In [1]: import numpy as np

In [2]: from numpy import linalg as LA

In [3]: np.set_printoptions(suppress=True, linewidth=100)

In [4]: tidy = lambda a: np.round(a, 3) + 0

In [5]: J = np.loadtxt("m.csv", delimiter=",")

In [6]: print(J)
[[-1.  0.  1.  2.  1. -3.  0.  2.  3.]
 [-1.  0.  1.  2.  1. -3.  0.  2.  3.]
 [ 0.  0.  0.  0.  0.  0.  0.  0.  0.]
 [ 0.  0.  0.  0.  0.  0.  0.  0.  0.]
 [ 2.  0. -2. -4. -2.  6.  0. -4. -6.]
 [ 2.  0. -2. -4. -2.  6.  0. -4. -6.]
 [-1.  0.  1.  2.  1. -3.  0.  2.  3.]]

In [7]: # row 1 repeats row 0

In [8]: f = np.array([1, -1, -4])

In [9]: print(np.convolve(J[4], f))
[  2.  -2. -10.  -2.  10.  24.   2. -28.  -2.  22.  24.]

In [10]: print([round(float(x), 3) for x in LA.svd(J, compute_uv=False)[:3]])
[17.861, 0.0, 0.0]

In [11]: left, s, Vh = LA.svd(J)

In [12]: V = Vh[:(s > 1e-8).sum()]

In [13]: rng = np.random.default_rng(24360)

In [14]: x0 = J[1] + -1 * J[5] + rng.integers(2) * np.eye(9)[3]

In [15]: print(x0)
[-3.  0.  3.  6.  3. -9.  0.  6.  9.]

In [16]: print(tidy(V.T @ V))
[[ 0.034  0.    -0.034 -0.069 -0.034  0.103  0.    -0.069 -0.103]
 [ 0.     0.     0.     0.     0.     0.     0.     0.     0.   ]
 [-0.034  0.     0.034  0.069  0.034 -0.103  0.     0.069  0.103]
 [-0.069  0.     0.069  0.138  0.069 -0.207  0.     0.138  0.207]
 [-0.034  0.     0.034  0.069  0.034 -0.103  0.     0.069  0.103]
 [ 0.103  0.    -0.103 -0.207 -0.103  0.31   0.    -0.207 -0.31 ]
 [ 0.     0.     0.     0.     0.     0.     0.     0.     0.   ]
 [-0.069  0.     0.069  0.138  0.069 -0.207  0.     0.138  0.207]
 [-0.103  0.     0.103  0.207  0.103 -0.31   0.     0.207  0.31 ]]

In [17]: print(tidy(np.diag(V.T @ V)))
[0.034 0.    0.034 0.138 0.034 0.31  0.    0.138 0.31 ]

In [18]: print(tidy(LA.norm(x0 - V.T @ V @ x0)))
0.0

In [19]: print(np.allclose(V.T @ V @ x0, x0))
True

In [20]: other = J[0, 0] * J[1:] - np.outer(J[1:, 0], J[0])

In [21]: print(other)
[[ 0.  0.  0.  0.  0.  0.  0.  0.  0.]
 [ 0. -0. -0. -0. -0.  0. -0. -0. -0.]
 [ 0. -0. -0. -0. -0.  0. -0. -0. -0.]
 [ 0. -0.  0.  0.  0.  0. -0.  0.  0.]
 [ 0. -0.  0.  0.  0.  0. -0.  0.  0.]
 [ 0.  0.  0.  0.  0.  0.  0.  0.  0.]]

In [22]: print(np.flatnonzero(~other.round(6).any(axis=1)))
[0 1 2 3 4 5]

In [23]: print(LA.matrix_rank(other), LA.matrix_rank(J))
0 1

In [24]: left, s, Vh = LA.svd(J)

In [25]: print(np.argmax(s[:-1] / (s[1:] + 1e-6)) + 1)
1

In [26]: other = left[:, :1] @ np.diag(s[:1]) @ Vh[:1]

In [27]: print(LA.matrix_rank(other))
1

In [28]: print(LA.matrix_rank(J, rtol=0.05))
1

In [29]: other = np.array([[1, 1], [1, -1]])

In [30]: feats = np.kron(other, np.kron(other, other))[rng.permutation(8)][:4]

In [31]: print(feats)
[[ 1  1 -1 -1 -1 -1  1  1]
 [ 1 -1  1 -1  1 -1  1 -1]
 [ 1  1  1  1 -1 -1 -1 -1]
 [ 1  1  1  1  1  1  1  1]]

In [32]: feats @ feats
Traceback (most recent call last):
  Cell In[32], line 1
    feats @ feats
ValueError: matmul: Input operand 1 has a mismatch in its core dimension 0, with gufunc signature (n?,k),(k,m?)->(n?,m?) (size 4 is different from 8)


In [33]: C2 = feats.T @ feats

In [34]: print((feats @ feats.T).shape)
(4, 4)

In [35]: print(LA.matrix_rank(C2))
4

In [36]: print(np.trace(C2), (feats ** 2).sum())
32 32

In [37]: print(tidy(LA.svd(feats, compute_uv=False) ** 2))
[8. 8. 8. 8.]

In [38]: print(np.diag(C2))
[4 4 4 4 4 4 4 4]

In [39]: x0 = np.array([-3, -1, -2, -2, 0, -1, 3, -3])

In [40]: x0 @ feats
Traceback (most recent call last):
  Cell In[40], line 1
    x0 @ feats
ValueError: matmul: Input operand 1 has a mismatch in its core dimension 0, with gufunc signature (n?,k),(k,m?)->(n?,m?) (size 4 is different from 8)


In [41]: print((feats @ x0).argmax())
1

In [42]: print(feats @ (2 * x0))
[  2  10 -14 -18]

In [43]: print(np.sign((feats @ x0).round(6)))
[ 1  1 -1 -1]

In [44]: print(feats @ np.eye(8)[7])
[ 1. -1. -1.  1.]

In [45]: t3 = np.stack([feats, 5 * feats, feats[::-1]])

In [46]: print(t3.sum(axis=0))
[[ 7  7 -5 -5 -5 -5  7  7]
 [ 7 -5  7 -5  5 -7  5 -7]
 [ 7  5  7  5 -5 -7 -5 -7]
 [ 7  7  5  5  5  5  7  7]]

In [47]: print(tidy(LA.norm(t3, axis=(1, 2))))
[ 5.657 28.284  5.657]

In [48]: print((t3 @ feats.T).shape)
(3, 4, 4)

In [49]: print(np.einsum("bij,cij->bc", t3, t3))
[[ 32 160   0]
 [160 800   0]
 [  0   0  32]]

In [50]: other = feats / LA.norm(feats, axis=1, keepdims=True)

In [51]: C2 = other @ other.T

In [52]: print((np.abs(C2) > 0.9).astype(int))
[[1 0 0 0]
 [0 1 0 0]
 [0 0 1 0]
 [0 0 0 1]]

In [53]: print((C2 - 2 * np.eye(4)).round(6).argmax(axis=1))
[1 0 0 0]

In [54]: print(tidy(C2))
[[1. 0. 0. 0.]
 [0. 1. 0. 0.]
 [0. 0. 1. 0.]
 [0. 0. 0. 1.]]

In [55]: x0 = np.array([2, 1, 3, 2, 2, 0, 3, 3])

In [56]: h1 = np.maximum(feats @ x0, 0)

In [57]: print(feats * (h1 > 1e-9)[:, None])
[[ 1  1 -1 -1 -1 -1  1  1]
 [ 1 -1  1 -1  1 -1  1 -1]
 [ 0  0  0  0  0  0  0  0]
 [ 1  1  1  1  1  1  1  1]]

In [58]: print(np.maximum(feats @ (3 * x0), 0))
[ 6 12  0 48]

In [59]: K = np.load("case13.npy")

In [60]: print(K)
[[ 3  4  5  6  7  8  9 10 11]
 [12 13 14 15 16 17 18 19 20]
 [21 22 23 24 25 26 27 28 29]
 [30 31 32 33 34 35 36 37 38]
 [39 40 41 42 43 44 45 46 47]
 [48 49 50 51 52 53 54 55 56]]

In [61]: left, s, Vh = LA.svd(K)

In [62]: print(tidy(s))
[245.019   8.746   0.      0.      0.      0.   ]

In [63]: print(np.argmax(s[:-1] / (s[1:] + 1e-6)) + 1)
2

In [64]: other = left[:, :2] @ np.diag(s[:2]) @ Vh[:2]

In [65]: print(LA.matrix_rank(K, rtol=0.05))
1

In [66]: print(tidy(LA.norm(K - other) / LA.norm(K)))
0.0

In [67]: print(LA.matrix_rank(other))
2

In [68]: print(tidy(np.trace(LA.pinv(J) @ J)))
1.0

In [69]: print(np.allclose(J[:-1].T @ LA.lstsq(J[:-1].T, J[-1])[0], J[-1]))
True

In [70]: print(LA.lstsq(J[:-1].T, J[-1])[2])
1

In [71]: print(np.allclose(K[:-1].T @ LA.lstsq(K[:-1].T, K[-1])[0], K[-1]))
True

In [72]: r = LA.matrix_rank(K)

In [73]: print(r)
2

In [74]: null = LA.svd(K)[2][r:].T

In [75]: print(LA.matrix_rank(K.T @ K), LA.matrix_rank(K @ K.T))
2 2

In [76]: print(null.shape)
(9, 7)

In [77]: E = np.loadtxt("test17.csv", delimiter=",")

In [78]: print(E)
[[-0.4 -1.3 -0.4  0.2  0.2]
 [-0.5  1.6 -0.3 -1.4 -0.1]
 [-1.   0.5  0.8 -2.3 -0.7]
 [ 8.   4.   8.  28.  -6. ]
 [-0.9 -0.2 -0.6 -2.5  0.7]
 [-1.   1.  -0.1 -0.9 -2.4]
 [-0.1  3.3  0.   0.2 -2.1]
 [ 0.8  1.3  2.1  0.2  1.1]
 [-0.4  0.  -0.9  0.7  1.7]
 [ 0.6  0.1 -1.1 -0.8 -0.1]
 [-0.3  0.7 -0.1 -0.2  0.5]
 [ 0.3 -0.6  0.9  2.   0.5]
 [-1.6  0.  -0.2 -1.5 -1.8]
 [-0.9  0.5 -0.6 -0.2  0.2]
 [ 1.2 -0.8 -1.  -2.7  0.3]]

In [79]: # column 3 dominates

In [80]: Ac = E - E.mean(axis=0)

In [81]: V = LA.svd(Ac)[2][:1]

In [82]: other = Ac - Ac @ V.T @ V

In [83]: print(tidy(np.diag(V.T @ V)))
[0.067 0.013 0.066 0.821 0.032]

In [84]: print(tidy(np.cov(Ac @ V.T, rowvar=False)))
68.526

In [85]: print(tidy((Ac @ V.T).std(axis=0)))
[7.997]

In [86]: d = LA.norm(E[:, None] - E[None], axis=-1)

In [87]: print(np.unravel_index(d.round(6).argmax(), d.shape))
(np.int64(3), np.int64(4))

In [88]: print(LA.matrix_rank(d ** 2))
7

In [89]: print((d + 1e9 * np.eye(15)).round(6).argmin(axis=1))
[13 10 12 11  2 12  5 10 10 10 13  0  5 10  9]

In [90]: z = E[:, 1] > np.median(E[:, 1])

In [91]: f = E[z].mean(axis=0) - E[~z].mean(axis=0)

In [92]: print(tidy((((E - E.mean(axis=0)) @ f > 0) == z).mean()))
0.667

In [93]: print(((E - E.mean(axis=0)) @ f > 0).astype(int))
[0 0 0 1 0 0 1 0 0 0 0 1 0 0 0]

In [94]: print(np.argsort(-np.abs(f).round(6), kind="stable"))
[3 1 2 4 0]

In [95]: m1 = np.load("sample1.npy")

In [96]: print(m1)
[[160  -3  -2]
 [  1  21  -1]
 [ -1   2 -62]]

In [97]: left, s, Vh = LA.svd(K)

In [98]: V = Vh[:(s > 1e-8).sum()]

In [99]: x0 = K[2] + -2 * K[3] + rng.integers(2) * np.eye(9)[4]

In [100]: print(x0)
[-39. -40. -41. -42. -43. -44. -45. -46. -47.]

In [101]: print(LA.matrix_rank(np.vstack([K, x0])))
2

In [102]: print(tidy(LA.norm(x0 - V.T @ V @ x0)))
0.0

In [103]: C2 = m1.T @ m1

In [104]: print(np.trace(C2), (m1 ** 2).sum())
29905 29905

In [105]: print(tidy(LA.svd(m1, compute_uv=False) ** 2))
[25613.469  3852.042   439.489]

In [106]: evals, V = LA.eig(m1)

In [107]: print(tidy(np.sort(LA.eigvals(LA.inv(m1)))))
[-0.016  0.006  0.048]

In [108]: print(tidy(np.sort(LA.eigvals(m1 @ m1))))
[  440.92   3842.176 25595.904]

In [109]: print(tidy(evals))
[159.987 -61.985  20.998]

In [110]: print(tidy(np.prod(evals)))
-208235.0

In [111]: print(tidy(m1 @ V[:, 0] - evals[0] * V[:, 0]))
[0. 0. 0.]

In [112]: other = np.array([[-3, 3, -1], [1, 0, 2], [1, -2, -1]])

In [113]: print(LA.matrix_rank(m1 @ other))
3

In [114]: print(np.einsum("ij->j", m1))
[160  20 -65]

In [115]: print(LA.matrix_rank(np.vstack([m1, other.T])))
3

In [116]: print(np.einsum("ik,kj->ji", m1, other))
[[-485   17  -57]
 [ 484    5  121]
 [-164   42   67]]

In [117]: print(np.einsum("ik,kj->ij", m1, other))
[[-485  484 -164]
 [  17    5   42]
 [ -57  121   67]]

In [118]: print(np.vstack([m1, other.T]).shape)
(6, 3)

In [119]: print(m1 @ other)
[[-485  484 -164]
 [  17    5   42]
 [ -57  121   67]]

In [120]: print(np.einsum("ij,ij->i", m1, m1))
[25613   443  3849]

In [121]: W0 = np.loadtxt("data.csv", delimiter=",")

In [122]: print(tidy(W0))
[[ 1.567  0.438 -5.304 -4.31   2.553 -0.514 -6.623]
 [-5.537  6.294 -2.105 -4.896  0.453  1.032 -0.254]
 [ 5.231 -6.147  2.521  5.14  -0.671 -0.955  0.844]
 [ 5.218 -6.14   2.538  5.149 -0.679 -0.951  0.868]
 [ 2.474 -4.196  4.619  5.739 -1.875 -0.323  4.288]
 [ 1.274  0.737 -5.326 -4.484  2.537 -0.456 -6.536]
 [-3.262  4.825 -4.211 -5.753  1.617  0.496 -3.52 ]
 [-2.046  3.838 -4.797 -5.69   1.994  0.23  -4.655]
 [ 6.37  -5.776 -1.474  1.872  1.249 -1.333 -4.129]
 [-3.89   2.12   4.64   2.468 -2.463  0.955  6.766]
 [ 6.396 -6.331 -0.067  3.244  0.612 -1.286 -2.542]
 [ 1.065 -2.978  5.105  5.479 -2.224 -0.022  5.382]]

In [123]: left, s, Vh = LA.svd(W0)

In [124]: print(tidy(s))
[28.228 20.079  0.     0.     0.     0.     0.   ]

In [125]: other = left[:, :2] @ np.diag(s[:2]) @ Vh[:2]

In [126]: print(tidy(np.abs(W0 - other).max()))
0.0

In [127]: print(tidy(LA.norm(W0 - other) / LA.norm(W0)))
0.0

In [128]: f = np.array([5, 0, -3])

In [129]: print(np.array([np.convolve(row, f, "same") for row in feats]))
[[ 5 -8 -8 -2 -2  8  8 -3]
 [-5  2 -2  2 -2  2 -2 -3]
 [ 5  2  2 -8 -8 -2 -2  3]
 [ 5  2  2  2  2  2  2 -3]]

In [130]: print(np.correlate(feats[1], feats[2], "full"))
[-1  0 -1  0  1  0  1  0  1  0  1  0 -1  0 -1]

In [131]: left, s, Vh = LA.svd(W0)

In [132]: V = Vh[:(s > 1e-8).sum()]

In [133]: x0 = W0[6] + 5 * W0[9] + rng.integers(2) * np.eye(7)[1]

In [134]: print(tidy(x0))
[-22.713  15.427  18.99    6.587 -10.697   5.271  30.307]

In [135]: print(tidy(LA.norm(x0 - V.T @ V @ x0)))
0.0

In [136]: print(tidy(np.diag(V.T @ V)))
[0.415 0.416 0.285 0.332 0.066 0.018 0.468]

In [137]: print(tidy(W0.sum(axis=1)))
[-12.193  -5.013   5.965   6.003  10.727 -12.253  -9.807 -11.125  -3.221  10.596   0.026  11.808]

In [138]: print(tidy(LA.norm(W0)))
34.641

In [139]: print(tidy(W0.mean(axis=0)))
[ 1.238 -1.109 -0.322  0.33   0.259 -0.261 -0.842]

In [140]: print(W0.shape)
(12, 7)

In [141]: print(tidy(np.abs(W0).max()))
6.766

In [142]: F = np.load("run15.npy")

In [143]: print(F)
[[ 0  3 -1 -1 -2]
 [-2  0  3 -1 -1]
 [-1 -2  0  3 -1]
 [-1 -1 -2  0  3]
 [ 3 -1 -1 -2  0]]

In [144]: print(tidy(LA.eigvals(F)))
[ 1.927+4.755j  1.927-4.755j -1.427+2.939j -1.427-2.939j -1.   +0.j   ]

In [145]: print(tidy(LA.det(F[::-1])))
-281.0

In [146]: print(np.kron(np.eye(2, dtype=int), F))
[[ 0  3 -1 -1 -2  0  0  0  0  0]
 [-2  0  3 -1 -1  0  0  0  0  0]
 [-1 -2  0  3 -1  0  0  0  0  0]
 [-1 -1 -2  0  3  0  0  0  0  0]
 [ 3 -1 -1 -2  0  0  0  0  0  0]
 [ 0  0  0  0  0  0  3 -1 -1 -2]
 [ 0  0  0  0  0 -2  0  3 -1 -1]
 [ 0  0  0  0  0 -1 -2  0  3 -1]
 [ 0  0  0  0  0 -1 -1 -2  0  3]
 [ 0  0  0  0  0  3 -1 -1 -2  0]]

In [147]: print(np.einsum("ij,ji->", F, F))
-50

In [148]: print(np.einsum("ii->", F))
0

In [149]: print(tidy(LA.det(2 * F)), tidy(LA.det(F)))
-8992.0 -281.0

In [150]: print(tidy(LA.eigvals(F).sum().real))
0.0

In [151]: proj = np.triu(np.array([[4, 5, 1, 4, 0],
     ...:     [4, 2, 4, 4, 3],
     ...:     [3, 3, 2, 0, 1],
     ...:     [1, 4, 5, 1, 3],
     ...:     [0, 3, 4, 4, 3]]), 1) + np.eye(5)

In [152]: other = proj @ F @ LA.inv(proj)

In [153]: print(tidy(LA.det(other)))
-281.0

In [154]: print(proj @ F - F @ proj)
[[-15.  -6.  -5. -14.   1.]
 [  1.  -5.  -9.  14.   8.]
 [  3.   4.   8.  10.  -3.]
 [  9.   2.   2.   2.   5.]
 [  0. -15.   1.  -8.  10.]]

In [155]: print(tidy(np.poly(other)))
[  1.   0.  25.  60. 315. 281.]

In [156]: z = rng.permutation(5)

In [157]: other = F[:, z] * rng.choice([-1, 1], 5)

In [158]: print(other)
[[ 0 -3 -1 -2  1]
 [ 2  0  3 -1  1]
 [ 1  2  0 -1 -3]
 [ 1  1 -2  3  0]
 [-3  1 -1  0  2]]

In [159]: left, _, Vh = LA.svd(F.T @ other)

In [160]: print(tidy(left @ Vh))
[[-1.  0.  0.  0.  0.]
 [ 0. -1.  0.  0.  0.]
 [ 0.  0.  1.  0.  0.]
 [ 0.  0.  0.  0. -1.]
 [ 0.  0.  0.  1.  0.]]
